$ ipython --no-banner

In [1]: import numpy as np

In [2]: import numpy.linalg as la

In [3]: np.set_printoptions(precision=2, suppress=True, linewidth=140)

In [4]: K = np.array([[2, 1, 3, 3], [2, 4, 0, 0], [3, 2, 5, 4]])

In [5]: print(np.abs(K).max())
5

In [6]: print(round(la.norm(K), 2))
9.85

In [7]: print(la.matrix_rank(K))
3

In [8]: print(K.sum(axis=1))
[ 9  6 14]

In [9]: print(np.count_nonzero(K))
10

In [10]: print(np.diff(K, axis=0))
[[ 0  3 -3 -3]
 [ 1 -2  5  4]]

In [11]: print(np.unravel_index(np.abs(K).argmax(), K.shape))
(np.int64(2), np.int64(2))

In [12]: gram = K.T @ K

In [13]: print(la.matrix_rank(gram))
3

In [14]: print(np.allclose(gram, gram.T))
True

In [15]: print(np.diag(gram))
[17 21 34 25]

In [16]: print((K @ K.T).shape)
(3, 3)

In [17]: W1 = np.array([[1, 1, -1, -2, -4, -5],
    ...:     [0, -4, -3, -5, -5, 2],
    ...:     [-3, -4, 3, 0, -2, -1],
    ...:     [-5, 2, -4, 3, -2, -2]])

In [18]: coef = np.array([0, 1, 5, 2, -4, -2])

In [19]: H = np.maximum(K @ W1 + coef, 0)

In [20]: print(la.matrix_rank(H))
2

In [21]: W2 = np.array([[0, 2], [0, 5], [2, 0], [1, 5], [5, 3], [5, 2]])

In [22]: print(H @ W2)
[[ 2 10]
 [ 0  4]
 [ 0  0]]

In [23]: J = np.load("out11.npy")

In [24]: print(J)
[[ 1 -2  4]
 [ 1 -1  1]
 [ 1  0  0]
 [ 1  1  1]]

In [25]: x = np.array([1, -1, -2])

In [26]: target = J @ x

In [27]: print(la.lstsq(J, target)[0])
[ 1. -1. -2.]

In [28]: try:
    ...:     la.solve(J, target)
    ...: except la.LinAlgError as e:
    ...:     print(repr(e))
    ...: 
LinAlgError('Last 2 dimensions of the array must be square')

In [29]: rng = np.random.default_rng(24)

In [30]: target = target + 0.3 * rng.normal(size=4)

In [31]: print(target)
[-4.59  0.1   0.65 -2.06]

In [32]: coef, *_ = la.lstsq(J, target)

In [33]: print([round(float(la.norm(la.solve(J.T @ J + lam * np.eye(3), J.T @ target))), 2) for lam in (0, 1, 10, 100)])
[2.26, 1.44, 0.69, 0.18]
